% python3 -q
>>> import numpy as np
>>> from numpy import linalg as LA
>>> np.set_printoptions(precision=2, suppress=True, linewidth=140, legacy="1.25")
>>> def rd(a):
...     return np.round(a, 2) + 0
... 
>>> mat = np.loadtxt("test6.csv", delimiter=",")
>>> rd(mat)
array([[-1.04, -0.16, -0.6 , -0.47, -1.08,  2.35,  0.23, -1.74, -2.67, -2.21,  1.17,  0.42],
       [-0.78, -0.12,  1.67,  1.39,  0.12,  0.33, -3.02, -0.39,  1.96, -2.51,  0.03, -0.32],
       [-1.3 ,  2.59, -2.05,  1.8 , -0.19,  1.48,  0.53,  1.14,  1.46,  0.21,  0.42,  1.73],
       [ 0.91,  0.21, -0.9 , -1.96,  0.94, -1.14, -1.5 ,  2.63, -0.92, -1.62,  1.12,  1.84],
       [-0.65, -1.5 , -1.76, -0.77, -3.02, -1.83,  0.74, -0.48,  1.73, -1.26, -0.63,  0.65],
       [-1.69,  0.99,  1.04, -2.23, -0.93, -0.27, -1.05, -0.89,  0.94,  2.  ,  2.71,  0.16],
       [ 0.52,  3.17,  1.34,  0.49, -1.34, -2.07,  1.23,  0.21, -0.88, -1.5 ,  0.42, -1.36],
       [ 0.13, -0.2 , -1.1 ,  1.33,  2.34, -2.24,  0.46, -2.64,  0.08, -0.4 ,  1.76,  1.03],
       [-3.38,  0.06, -1.25,  0.38,  0.58, -1.55, -1.32,  0.6 , -1.77,  0.52, -1.29, -1.39],
       [-1.82,  0.16,  0.74, -2.1 ,  2.26,  0.48,  2.4 ,  0.2 ,  1.48, -1.64, -0.67, -0.47],
       [ 1.56,  1.71, -2.46, -1.69,  0.52,  0.62, -1.42, -1.55,  0.81, -0.21, -0.94, -2.  ],
       [-0.13,  1.38,  1.21, -0.86, -0.04, -0.43, -0.64, -1.66, -0.59,  0.39, -2.86,  2.97]])
>>> rd(np.trace(mat))
-11.26
>>> np.allclose(mat, mat.T)
False
>>> rd(np.sort(np.abs(LA.eigvals(mat))))
array([5., 5., 5., 5., 5., 5., 5., 5., 5., 5., 5., 5.])
>>> x = np.array([-3, -1, -2, 3, 0, -2, -1, 1, -2, 1, 2, 2])
>>> target = mat @ x
>>> beta, lr = np.zeros(12), 1 / LA.norm(mat, 2) ** 2
>>> for i in range(3):
...     beta -= lr * mat.T @ (mat @ beta - target)
...     if i % 1 == 0: print(i, round(LA.norm(mat @ beta - target), 2))
... 
0 0.0
1 0.0
2 0.0
>>> rd(beta)
array([-3., -1., -2.,  3.,  0., -2., -1.,  1., -2.,  1.,  2.,  2.])
>>> rd(LA.cond(mat))
1.0
